>>> import numpy as np
>>> from numpy import linalg as LA
>>> np.set_printoptions(precision=1, suppress=True, linewidth=200)
>>> F = np.loadtxt("run18.csv", delimiter=",")
>>> F
array([[ 2.,  1., -3., -3.,  2., -3.,  2.],
       [ 1.,  2.,  1., -3., -3.,  2., -3.],
       [-3.,  1.,  2.,  1., -3., -3.,  2.],
       [-3., -3.,  1.,  2.,  1., -3., -3.],
       [ 2., -3., -3.,  1.,  2.,  1., -3.],
       [-3.,  2., -3., -3.,  1.,  2.,  1.],
       [ 2., -3.,  2., -3., -3.,  1.,  2.]])
>>> # equal to its transpose
>>> vals, evecs = LA.eigh(F)
>>> round(float(vals.sum()), 1), np.trace(F)
(14.0, np.float64(14.0))
>>> vals
array([-7.3, -4.1, -1.6,  3.9,  6. ,  8.4,  8.7])
>>> np.unique(vals.round(6) + 0, return_counts=True)[1]
array([1, 1, 1, 1, 1, 1, 1])
>>> LA.eigvalsh(F + 4 * np.eye(7))
array([-3.3, -0.1,  2.4,  7.9, 10. , 12.4, 12.7])
>>> np.round(evecs.T @ evecs, 1) + 0
array([[1., 0., 0., 0., 0., 0., 0.],
       [0., 1., 0., 0., 0., 0., 0.],
       [0., 0., 1., 0., 0., 0., 0.],
       [0., 0., 0., 1., 0., 0., 0.],
       [0., 0., 0., 0., 1., 0., 0.],
       [0., 0., 0., 0., 0., 1., 0.],
       [0., 0., 0., 0., 0., 0., 1.]])
>>> evecs @ np.diag(vals) @ evecs.T
array([[ 2.,  1., -3., -3.,  2., -3.,  2.],
       [ 1.,  2.,  1., -3., -3.,  2., -3.],
       [-3.,  1.,  2.,  1., -3., -3.,  2.],
       [-3., -3.,  1.,  2.,  1., -3., -3.],
       [ 2., -3., -3.,  1.,  2.,  1., -3.],
       [-3.,  2., -3., -3.,  1.,  2.,  1.],
       [ 2., -3.,  2., -3., -3.,  1.,  2.]])
>>> LA.eigvalsh(F @ F)
array([ 2.6, 15.4, 16.8, 36.6, 53.3, 70.3, 75. ])
>>> LA.svd(F, compute_uv=False)
array([8.7, 8.4, 7.3, 6. , 4.1, 3.9, 1.6])
>>> np.trace(F)
np.float64(14.0)
>>> O, R = LA.qr(F)
>>> np.allclose(R.T @ R, F.T @ F)
True
>>> round(np.trace(O @ O.T), 1)
np.float64(7.0)
>>> mat = np.maximum(np.array([[1],
...     [0],
...     [3],
...     [3],
...     [0],
...     [3],
...     [0],
...     [3],
...     [2],
...     [2],
...     [1],
...     [1],
...     [2],
...     [3],
...     [0],
...     [0],
...     [0],
...     [0],
...     [2],
...     [2],
...     [3],
...     [3],
...     [2],
...     [0],
...     [3],
...     [3],
...     [0],
...     [2]]) @ np.array([[1, -1, 2]]) + np.array([3, 0, -2]), 0)
>>> mat
array([[4, 0, 0],
       [3, 0, 0],
       [6, 0, 4],
       [6, 0, 4],
       [3, 0, 0],
       [6, 0, 4],
       [3, 0, 0],
       [6, 0, 4],
       [5, 0, 2],
       [5, 0, 2],
       [4, 0, 0],
       [4, 0, 0],
       [5, 0, 2],
       [6, 0, 4],
       [3, 0, 0],
       [3, 0, 0],
       [3, 0, 0],
       [3, 0, 0],
       [5, 0, 2],
       [5, 0, 2],
       [6, 0, 4],
       [6, 0, 4],
       [5, 0, 2],
       [3, 0, 0],
       [6, 0, 4],
       [6, 0, 4],
       [3, 0, 0],
       [5, 0, 2]])
>>> # rows 2 and 3 are equal
>>> LA.cond(mat) > 100
np.True_
>>> [round(float(x), 1) for x in LA.svd(mat, compute_uv=False)[:3]]
[27.7, 5.9, 0.0]
>>> x0 = np.array([0, 1, 0])
>>> (mat @ x0).argmax()
np.int64(0)
>>> E = np.array([[-20, 21, 20, -21, -33, 14],
...     [-14, 21, 14, -21, -21, 14],
...     [7, -15, -7, 15, 9, -10],
...     [-2, 30, 2, -30, 6, 20],
...     [12, 9, -12, -9, 27, 6],
...     [1, -6, -1, 6, 0, -4],
...     [11, -3, -11, 3, 21, -2],
...     [7, -24, -7, 24, 6, -16]])
>>> E
array([[-20,  21,  20, -21, -33,  14],
       [-14,  21,  14, -21, -21,  14],
       [  7, -15,  -7,  15,   9, -10],
       [ -2,  30,   2, -30,   6,  20],
       [ 12,   9, -12,  -9,  27,   6],
       [  1,  -6,  -1,   6,   0,  -4],
       [ 11,  -3, -11,   3,  21,  -2],
       [  7, -24,  -7,  24,   6, -16]])
>>> # rows and columns are dependent
>>> rng = np.random.default_rng(688)
>>> M2 = E + rng.integers(-2, 3, (8, 2)) @ rng.integers(-2, 3, (2, 6))
>>> M2
array([[-12,  23,  16, -19, -35,  22],
       [-10,  23,  14, -21, -21,  18],
       [ 11, -13,  -7,  15,   9,  -6],
       [ -6,  28,   2, -30,   6,  16],
       [ 10,   8, -12,  -9,  27,   4],
       [  3,  -7,  -5,   8,  -2,  -2],
       [ 13,  -1,  -9,   2,  22,   0],
       [ 11, -24, -11,  26,   4, -12]])
>>> np.abs(M2 - E).sum(axis=1)
array([26, 10, 10, 10,  5, 13, 10, 16])
>>> np.round(LA.svd(M2 - E, compute_uv=False), 1) + 0
array([18. ,  7.4,  0. ,  0. ,  0. ,  0. ])
>>> M2 - E
array([[ 8,  2, -4,  2, -2,  8],
       [ 4,  2,  0,  0,  0,  4],
       [ 4,  2,  0,  0,  0,  4],
       [-4, -2,  0,  0,  0, -4],
       [-2, -1,  0,  0,  0, -2],
       [ 2, -1, -4,  2, -2,  2],
       [ 2,  2,  2, -1,  1,  2],
       [ 4,  0, -4,  2, -2,  4]])
>>> Uu, sigma, VT = LA.svd(M2)
>>> evecs = VT[:(sigma > 1e-8).sum()]
>>> x0 = M2[2] + 2 * M2[0] + rng.integers(2) * np.eye(6)[2]
>>> x0
array([-13.,  33.,  26., -23., -61.,  38.])
>>> np.allclose(evecs.T @ evecs @ x0, x0)
False
>>> X = np.loadtxt("m.csv", delimiter=",")
>>> X.round(1) + 0
array([[ 0. , -0.8, -0.7],
       [ 0.1, -0.2, -0.8],
       [ 0.1,  0.9,  0.6],
       [-0.4, -1. ,  0.9],
       [-0.2,  0.6,  1. ],
       [-0.1,  0.2,  0.7],
       [-0.2, -0.9, -0.1],
       [ 0.1, -0.5, -0.9],
       [ 0.1,  0.6, -0.5],
       [-0.1, -0.9, -0.6],
       [ 0. ,  0.8,  0.7],
       [ 0.2,  1. ,  0.8]])
>>> x0 = np.array([4, 2, 3])
>>> target = X @ x0
>>> b, lr = np.zeros(3), 1 / LA.norm(X, 2) ** 2
>>> for i in range(12):
...     b -= lr * X.T @ (X @ b - target)
...     if i % 2 == 0: print(i, round(LA.norm(X @ b - target), 1))
... 
0 1.0
2 0.8
4 0.8
6 0.8
8 0.8
10 0.8
>>> b
array([0.4, 2.8, 2.3])
>>> O, _ = LA.qr(np.array([[1.1, 0.1, 0.0, 0.2, 0.7, 0.6],
...     [0.9, 0.3, 0.2, 0.9, 1.2, -0.1],
...     [0.4, 1.5, 0.1, 1.0, 0.5, -0.2],
...     [1.0, 1.4, -1.0, -1.3, -0.2, -0.5],
...     [-1.2, -0.3, -0.3, 1.2, 0.7, -0.9],
...     [1.0, -0.5, -0.4, -0.6, 0.3, -1.2]]))
>>> A = 2 * O
>>> A.round(1) + 0
array([[-0.9,  0.3, -0.2,  0.6, -0.3, -1.6],
       [-0.8,  0.1, -0.6,  1. ,  1.3,  0.7],
       [-0.3, -1.4, -0.7,  0.5, -1. ,  0.3],
       [-0.8, -1. ,  1.3, -0.4,  0.5, -0.1],
       [ 1. , -0.2,  0.9,  1.5,  0. , -0.2],
       [-0.8,  0.9,  0.7,  0.4, -1. ,  0.9]])
>>> M2 = LA.inv(A)
>>> np.round(LA.cond(A), 1)
np.float64(1.0)
>>> (np.abs(M2) > 1e-9).astype(int)
array([[1, 1, 1, 1, 1, 1],
       [1, 1, 1, 1, 1, 1],
       [1, 1, 1, 1, 1, 1],
       [1, 1, 1, 1, 1, 1],
       [1, 1, 1, 1, 1, 1],
       [1, 1, 1, 1, 1, 1]])
>>> M2.round(1) + 0
array([[-0.2, -0.2, -0.1, -0.2,  0.3, -0.2],
       [ 0.1,  0. , -0.3, -0.3,  0. ,  0.2],
       [-0.1, -0.2, -0.2,  0.3,  0.2,  0.2],
       [ 0.1,  0.2,  0.1, -0.1,  0.4,  0.1],
       [-0.1,  0.3, -0.3,  0.1,  0. , -0.2],
       [-0.4,  0.2,  0.1,  0. , -0.1,  0.2]])
>>> np.round(LA.det(A) * LA.det(M2), 1)
np.float64(1.0)
>>> np.allclose(M2, A.T)
False
>>> x0 = np.array([2, 1, 2, 1, 0, 2])
>>> np.round(M2 @ x0, 1) + 0
array([-1.5, -0.3,  0.1,  0.9, -0.7,  0. ])
>>> (M2 @ x0).argmax()
np.int64(3)
>>> gram = A.T @ A
>>> LA.matrix_rank(gram)
np.int64(6)
>>> LA.svd(A, compute_uv=False) ** 2
array([4., 4., 4., 4., 4., 4.])
>>> (A @ A.T).shape
(6, 6)
>>> np.trace(gram), np.round((A ** 2).sum(), 1)
(np.float64(24.0), np.float64(24.0))
>>> m1, _ = LA.qr(np.array([[-0.2, 2.6, -0.8, -0.7],
...     [0.2, -0.7, -1.6, -1.4],
...     [0.8, 1.2, -0.6, -0.5],
...     [-0.1, -0.5, 0.7, 0.4]]))
>>> m1
array([[-0.2,  0.9, -0.3,  0.2],
       [ 0.2, -0.3, -0.9,  0.3],
       [ 0.9,  0.3,  0.2,  0.1],
       [-0.1, -0.2,  0.3,  0.9]])
>>> hat = np.triu(np.array([[-5, -7, -1, 3], [2, 5, -7, -6], [-9, 3, -6, 3], [8, -1, -7, 8]]), 1) + np.eye(4)
>>> M2 = hat @ m1 @ LA.inv(hat)
>>> M2
array([[  -3.2,  -20.1, -136.9,  300.9],
       [  -5.6,  -40.6, -293.9,  648.8],
       [   0.6,    3.9,   29.1,  -62.6],
       [  -0.1,   -1. ,   -6.6,   15.3]])
>>> LA.matrix_rank(M2)
np.int64(4)
>>> hat @ m1 - m1 @ hat
array([[-2.9, -0.5, 13.1,  7.8],
       [-5.9,  0.6, -4.8, -6. ],
       [-0.4,  6.1,  3.8,  1.1],
       [ 0. , -0.8, -1.2, -1.5]])
>>> np.round(np.poly(M2), 1) + 0
array([ 1. , -0.6,  0. ,  0.6, -1. ])
>>> round(LA.det(M2), 1)
np.float64(-1.0)
>>> np.round(np.einsum("ii->", m1), 1)
np.float64(0.6)
>>> round(LA.eigvals(m1).sum().real, 1)
np.float64(0.6)
>>> np.kron(np.eye(2, dtype=int), m1)
array([[-0.2,  0.9, -0.3,  0.2, -0. ,  0. , -0. ,  0. ],
       [ 0.2, -0.3, -0.9,  0.3,  0. , -0. , -0. ,  0. ],
       [ 0.9,  0.3,  0.2,  0.1,  0. ,  0. ,  0. ,  0. ],
       [-0.1, -0.2,  0.3,  0.9, -0. , -0. ,  0. ,  0. ],
       [-0. ,  0. , -0. ,  0. , -0.2,  0.9, -0.3,  0.2],
       [ 0. , -0. , -0. ,  0. ,  0.2, -0.3, -0.9,  0.3],
       [ 0. ,  0. ,  0. ,  0. ,  0.9,  0.3,  0.2,  0.1],
       [-0. , -0. ,  0. ,  0. , -0.1, -0.2,  0.3,  0.9]])
>>> r0 = np.array([2, 3])
>>> np.polyval(r0, m1[2])
array([4.9, 3.6, 3.4, 3.2])
>>> np.array([np.convolve(row, r0, "same") for row in m1])
array([[-0.5,  1.1,  2.2, -0.4],
       [ 0.5,  0.2, -2.6, -2.1],
       [ 1.9,  3.4,  1.2,  0.8],
       [-0.2, -0.7,  0.1,  2.8]])
>>> O, evecs = LA.qr(m1[:, :1])[0], LA.qr(m1[:, 1:])[0]
>>> sigma = LA.svd(O.T @ evecs, compute_uv=False)
>>> np.degrees(np.arccos(sigma.clip(0, 1)))
array([90.])
>>> sigma.round(1) + 0
array([0.])
>>> round(LA.norm(O @ O.T - evecs @ evecs.T, 2), 1)
np.float64(1.0)
>>> arr = np.loadtxt("layer2.csv", delimiter=",")
>>> arr
array([[ 39.2,  -0.5, -39.8, -39.5,   0.3, -19.3],
       [ 42.4,   0.4, -41.9, -40.8,   0.8, -21.3],
       [ 40.4,  -1.2, -39. , -40.3,  -1. , -20. ],
       [ 40.1,  -0.9, -40. , -41.2,  -0.4, -21. ],
       [ 40.4,  -0.8, -39.5, -39.1,  -1.4, -19.6],
       [ 39.9,   0.5, -39.9, -39.8,   0.8, -18.5],
       [ 39.4,   0.6, -40.4, -40.7,  -0.7, -21.5],
       [ 40. ,  -1. , -39.9, -42.7,   1.1, -20. ],
       [ 41. ,   1.9, -40.4, -40.7,  -1. , -20.1],
       [ 38.8,  -1.3, -41.5, -39.5,   0.6, -19. ],
       [ 40.1,   0. , -42. , -39.7,   0.2, -20.1],
       [ 41. ,  -0.8, -39.1, -39. ,   0.7, -19.7]])
>>> round(LA.norm(arr), 1)
np.float64(251.4)
>>> arr - arr[0]
array([[ 0. ,  0. ,  0. ,  0. ,  0. ,  0. ],
       [ 3.2,  0.9, -2.1, -1.3,  0.5, -2. ],
       [ 1.2, -0.7,  0.8, -0.8, -1.3, -0.7],
       [ 0.9, -0.4, -0.2, -1.7, -0.7, -1.7],
       [ 1.2, -0.3,  0.3,  0.4, -1.7, -0.3],
       [ 0.7,  1. , -0.1, -0.3,  0.5,  0.8],
       [ 0.2,  1.1, -0.6, -1.2, -1. , -2.2],
       [ 0.8, -0.5, -0.1, -3.2,  0.8, -0.7],
       [ 1.8,  2.4, -0.6, -1.2, -1.3, -0.8],
       [-0.4, -0.8, -1.7,  0. ,  0.3,  0.3],
       [ 0.9,  0.5, -2.2, -0.2, -0.1, -0.8],
       [ 1.8, -0.3,  0.7,  0.5,  0.4, -0.4]])
>>> arr.shape
(12, 6)
>>> np.abs(arr).max()
np.float64(42.7)
>>> LA.matrix_rank(arr)
np.int64(6)
>>> np.count_nonzero(arr)
np.int64(71)
>>> np.round(arr.sum(axis=0), 1) + 0
array([ 482.7,   -3.1, -483.4, -483. ,    0. , -240.1])
